% ipython --no-banner

In [1]: import numpy as np

In [2]: np.set_printoptions(suppress=True, linewidth=200)

In [3]: def rd(a):
   ...:     return np.round(a, 2) + 0
   ...: 

In [4]: W0 = np.load("run6.npy")

In [5]: print(W0)
[[0.5 0.  0.  0.5 0. ]
 [0.5 0.5 0.  0.  0. ]
 [0.5 0.  0.5 0.  0. ]
 [0.  0.  0.  0.5 0.5]
 [0.  0.  0.  0.  1. ]]

In [6]: w, V = np.linalg.eig(W0)

In [7]: print(W0 @ V[:, 0] - w[0] * V[:, 0])
[0. 0. 0. 0. 0.]

In [8]: print(np.linalg.norm(W0, axis=1).argmax())
4

In [9]: print(rd(np.linalg.norm(W0[3], 1)), rd(np.linalg.norm(W0[3], np.inf)))
1.0 0.5

In [10]: print(rd(np.linalg.norm(W0, axis=1)))
[0.71 0.71 0.71 0.71 1.  ]

In [11]: print(rd(np.linalg.norm(W0, axis=0)))
[0.87 0.5  0.5  0.71 1.12]

In [12]: print(rd(np.linalg.norm(W0, 1)), rd(np.linalg.norm(W0, np.inf)))
1.5 1.0

In [13]: print(rd(np.linalg.norm(W0) ** 2 / np.linalg.norm(W0, 2) ** 2))
2.24

In [14]: rng = np.random.default_rng(88)

In [15]: E = np.eye(9, dtype=int)[rng.permutation(9)] * np.array([0, 0, 1, 0, 0, 2, 0, 1, 2])

In [16]: print(E)
[[0 0 0 0 0 0 0 0 0]
 [0 0 1 0 0 0 0 0 0]
 [0 0 0 0 0 0 0 0 0]
 [0 0 0 0 0 0 0 0 0]
 [0 0 0 0 0 0 0 0 0]
 [0 0 0 0 0 2 0 0 0]
 [0 0 0 0 0 0 0 1 0]
 [0 0 0 0 0 0 0 0 2]
 [0 0 0 0 0 0 0 0 0]]

In [17]: print(rd(np.sort(np.linalg.eigvals(E))))
[0. 0. 0. 0. 0. 0. 0. 0. 2.]

In [18]: print(E @ E)
[[0 0 0 0 0 0 0 0 0]
 [0 0 0 0 0 0 0 0 0]
 [0 0 0 0 0 0 0 0 0]
 [0 0 0 0 0 0 0 0 0]
 [0 0 0 0 0 0 0 0 0]
 [0 0 0 0 0 4 0 0 0]
 [0 0 0 0 0 0 0 0 2]
 [0 0 0 0 0 0 0 0 0]
 [0 0 0 0 0 0 0 0 0]]

In [19]: print(E @ E.T)
[[0 0 0 0 0 0 0 0 0]
 [0 1 0 0 0 0 0 0 0]
 [0 0 0 0 0 0 0 0 0]
 [0 0 0 0 0 0 0 0 0]
 [0 0 0 0 0 0 0 0 0]
 [0 0 0 0 0 4 0 0 0]
 [0 0 0 0 0 0 1 0 0]
 [0 0 0 0 0 0 0 4 0]
 [0 0 0 0 0 0 0 0 0]]

In [20]: print(rd(np.linalg.norm(E, axis=0)))
[0. 0. 1. 0. 0. 2. 0. 1. 2.]

In [21]: print(E[:, 3] @ E[:, 6])
0

In [22]: print(E.T @ E)
[[0 0 0 0 0 0 0 0 0]
 [0 0 0 0 0 0 0 0 0]
 [0 0 1 0 0 0 0 0 0]
 [0 0 0 0 0 0 0 0 0]
 [0 0 0 0 0 0 0 0 0]
 [0 0 0 0 0 4 0 0 0]
 [0 0 0 0 0 0 0 0 0]
 [0 0 0 0 0 0 0 1 0]
 [0 0 0 0 0 0 0 0 4]]

In [23]: t = np.radians(15)

In [24]: R = np.eye(9)

In [25]: R[2, 2] = R[6, 6] = np.cos(t)

In [26]: R[2, 6], R[6, 2] = -np.sin(t), np.sin(t)

In [27]: print(rd(R))
[[ 1.    0.    0.    0.    0.    0.    0.    0.    0.  ]
 [ 0.    1.    0.    0.    0.    0.    0.    0.    0.  ]
 [ 0.    0.    0.97  0.    0.    0.   -0.26  0.    0.  ]
 [ 0.    0.    0.    1.    0.    0.    0.    0.    0.  ]
 [ 0.    0.    0.    0.    1.    0.    0.    0.    0.  ]
 [ 0.    0.    0.    0.    0.    1.    0.    0.    0.  ]
 [ 0.    0.    0.26  0.    0.    0.    0.97  0.    0.  ]
 [ 0.    0.    0.    0.    0.    0.    0.    1.    0.  ]
 [ 0.    0.    0.    0.    0.    0.    0.    0.    1.  ]]

In [28]: M2 = E @ R.T

In [29]: print(np.allclose(np.linalg.norm(E, axis=1), np.linalg.norm(M2, axis=1)))
True

In [30]: data = np.load("data.npy")

In [31]: print(data)
[[-2  3  0  2 -1 -3]
 [ 0 -3  0 -3  3  1]
 [-2  3  3 -2 -1 -1]
 [-1 -1  1  0 -1 -3]
 [-2  2  2  3 -1  0]
 [ 0  2  1 -2 -2  3]
 [-3 -2  1  2  1 -1]]

In [32]: x0 = np.array([-3, 1, 0, 0, -1, -3])

In [33]: h1 = np.maximum(data @ x0, 0)

In [34]: print(data.T @ h1)
[-121   84   78   57  -44 -115]

In [35]: print(np.flatnonzero(h1 > 1e-9))
[0 2 3 4 6]

In [36]: print(data * (h1 > 1e-9)[:, None])
[[-2  3  0  2 -1 -3]
 [ 0  0  0  0  0  0]
 [-2  3  3 -2 -1 -1]
 [-1 -1  1  0 -1 -3]
 [-2  2  2  3 -1  0]
 [ 0  0  0  0  0  0]
 [-3 -2  1  2  1 -1]]

In [37]: print(h1)
[19  0 13 12  9  0  9]

In [38]: print(np.maximum(data @ (3 * x0), 0))
[57  0 39 36 27  0 27]
